In [1]: import numpy as np

In [2]: np.set_printoptions(precision=2, suppress=True, linewidth=160, sign=" ")

In [3]: arr = np.load("a.npy")

In [4]: arr
Out[4]: 
array([[ 1.  ,  0.  ,  0.  ,  0.  ,  0.  ,  0.  ],
       [ 0.  ,  1.  ,  0.  ,  0.  ,  0.  ,  0.  ],
       [ 0.  ,  0.  ,  0.71,  0.71,  0.  ,  0.  ],
       [ 0.  ,  0.  , -0.71,  0.71,  0.  ,  0.  ],
       [ 0.  ,  0.  ,  0.  ,  0.  ,  1.  ,  0.  ],
       [ 0.  ,  0.  ,  0.  ,  0.  ,  0.  ,  1.  ]])

In [5]: q, R = np.linalg.qr(arr)

In [6]: q.shape, R.shape
Out[6]: ((6, 6), (6, 6))

In [7]: q
Out[7]: 
array([[ 1.  ,  0.  ,  0.  ,  0.  ,  0.  ,  0.  ],
       [-0.  ,  1.  ,  0.  ,  0.  ,  0.  ,  0.  ],
       [-0.  , -0.  , -0.71,  0.71,  0.  ,  0.  ],
       [-0.  , -0.  ,  0.71,  0.71,  0.  ,  0.  ],
       [-0.  , -0.  , -0.  , -0.  ,  1.  ,  0.  ],
       [-0.  , -0.  , -0.  , -0.  , -0.  ,  1.  ]])

In [8]: q @ R
Out[8]: 
array([[ 1.  ,  0.  ,  0.  ,  0.  ,  0.  ,  0.  ],
       [ 0.  ,  1.  ,  0.  ,  0.  ,  0.  ,  0.  ],
       [ 0.  ,  0.  ,  0.71,  0.71,  0.  ,  0.  ],
       [ 0.  ,  0.  , -0.71,  0.71,  0.  ,  0.  ],
       [ 0.  ,  0.  ,  0.  ,  0.  ,  1.  ,  0.  ],
       [ 0.  ,  0.  ,  0.  ,  0.  ,  0.  ,  1.  ]])

In [9]: np.trace(q @ q.T)
Out[9]: np.float64(6.0)

In [10]: vec = np.array([0, -1, 3, -2, 0, -1])

In [11]: round(np.linalg.det(q), 2)
Out[11]: np.float64(-1.0)

In [12]: np.round(np.linalg.norm(vec), 2), round(np.linalg.norm(q @ vec), 2)
Out[12]: (np.float64(3.87), np.float64(3.87))
